>>> import numpy as np
>>> from numpy import linalg as LA
>>> np.set_printoptions(precision=4, suppress=True, linewidth=140)
>>> E = np.load("sample15.npy")
>>> E
array([[ 1,  0,  0,  0,  0],
       [ 3,  2,  0,  0,  0],
       [ 0,  0,  0,  0,  0],
       [ 3,  3,  0,  0,  0],
       [ 0,  1, -3,  1, -1]])
>>> [int(LA.matrix_rank(LA.matrix_power(E, p))) for p in range(1, 6)]
[3, 3, 3, 3, 3]
>>> print(np.prod(np.diag(E)), round(LA.det(E), 4))
0 0.0
>>> E @ E
array([[ 1,  0,  0,  0,  0],
       [ 9,  4,  0,  0,  0],
       [ 0,  0,  0,  0,  0],
       [12,  6,  0,  0,  0],
       [ 6,  4,  3, -1,  1]])
>>> (E + E.T) / 2
array([[ 1. ,  1.5,  0. ,  1.5,  0. ],
       [ 1.5,  2. ,  0. ,  1.5,  0.5],
       [ 0. ,  0. ,  0. ,  0. , -1.5],
       [ 1.5,  1.5,  0. ,  0. ,  0.5],
       [ 0. ,  0.5, -1.5,  0.5, -1. ]])
>>> print(np.trace(E))
2
>>> (E - E.T) / 2
array([[ 0. , -1.5,  0. , -1.5,  0. ],
       [ 1.5,  0. ,  0. , -1.5, -0.5],
       [ 0. ,  0. ,  0. ,  0. ,  1.5],
       [ 1.5,  1.5,  0. ,  0. , -0.5],
       [ 0. ,  0.5, -1.5,  0.5,  0. ]])
>>> np.sort(np.abs(LA.eigvals(E)))
array([0., 0., 1., 1., 2.])
>>> print(E @ E)
[[ 1  0  0  0  0]
 [ 9  4  0  0  0]
 [ 0  0  0  0  0]
 [12  6  0  0  0]
 [ 6  4  3 -1  1]]
>>> F = np.load("mat.npy")
>>> F
array([[-3,  0],
       [-1, -1]])
>>> r0, r1 = F[0], F[1]
>>> r0 @ r0
np.int64(9)
>>> r0 @ r1
np.int64(3)
>>> pr = (r0 @ r1) / (r0 @ r0) * r0
>>> r1 - pr
array([ 0., -1.])
>>> np.outer(r0, r1)
array([[3, 3],
       [0, 0]])
